>>> import numpy as np
>>> np.set_printoptions(precision=2, suppress=True, linewidth=120)
>>> J = np.load("layer11.npy")
>>> J
array([[ 0.08,  0.24, -0.12],
       [ 0.24,  0.73, -0.37],
       [-0.12, -0.37,  0.18]])
>>> U, s, vt = np.linalg.svd(J)
>>> np.argmax(s[:-1] / (s[1:] + 1e-6)) + 1
np.int64(1)
>>> Y = U[:, :1] @ np.diag(s[:1]) @ vt[:1]
>>> np.linalg.matrix_rank(J, rtol=0.05)
np.int64(1)
>>> np.round(np.linalg.norm(J - Y) / np.linalg.norm(J), 2)
np.float64(0.0)
>>> np.round(np.abs(J - Y).max(), 2)
np.float64(0.0)
>>> w, vecs = np.linalg.eigh(J)
>>> np.abs(vecs[:, -1])
array([0.29, 0.86, 0.43])
>>> np.round(vecs.T @ vecs, 2) + 0
array([[1., 0., 0.],
       [0., 1., 0.],
       [0., 0., 1.]])
>>> vecs @ np.diag(w) @ vecs.T
array([[ 0.08,  0.24, -0.12],
       [ 0.24,  0.73, -0.37],
       [-0.12, -0.37,  0.18]])
>>> np.unique(w.round(6) + 0, return_counts=True)[1]
array([2, 1])
>>> w.round(2) + 0
array([0., 0., 1.])
>>> np.linalg.eigvalsh(J + 4 * np.eye(3))
array([4., 4., 5.])
>>> gram = J.T @ J
>>> round(np.trace(gram), 2), round(float((J ** 2).sum()), 2)
(np.float64(1.0), 1.0)
>>> np.linalg.matrix_rank(gram)
np.int64(1)
>>> (J @ J.T).shape
(3, 3)
>>> np.allclose(gram, gram.T)
True
>>> np.diag(gram)
array([0.08, 0.73, 0.18])
>>> np.round(np.linalg.svd(J, compute_uv=False) ** 2, 2) + 0
array([1., 0., 0.])
>>> np.round(np.linalg.eigvalsh(gram)[::-1], 2) + 0
array([1., 0., 0.])
>>> W1 = np.array([[0, 8, 3, 3, 5, 7], [6, 2, 0, -1, -1, 3], [-4, 3, -5, 0, -7, -2]])
>>> b = np.array([-2, 1, 3, 2, -2, -2])
>>> act = np.maximum(J @ W1 + b, 0)
>>> (act > 0).astype(int)
array([[0, 1, 1, 1, 0, 0],
       [1, 1, 1, 1, 1, 1],
       [0, 0, 1, 1, 0, 0]])
>>> basis = np.array([[1, 0], [2, 0], [3, 1], [3, 3], [2, 1], [-1, 0]])
>>> W1 @ basis
array([[ 37,  17],
       [  2,  -4],
       [-25, -12]])
>>> (act @ basis).round(6).argmax(axis=1)
array([0, 0, 0])
>>> (J - J.T) / 2
array([[0., 0., 0.],
       [0., 0., 0.],
       [0., 0., 0.]])
>>> J @ J
array([[ 0.08,  0.24, -0.12],
       [ 0.24,  0.73, -0.37],
       [-0.12, -0.37,  0.18]])
>>> np.round(np.abs(np.linalg.eigvals(J)).max(), 2)
np.float64(1.0)
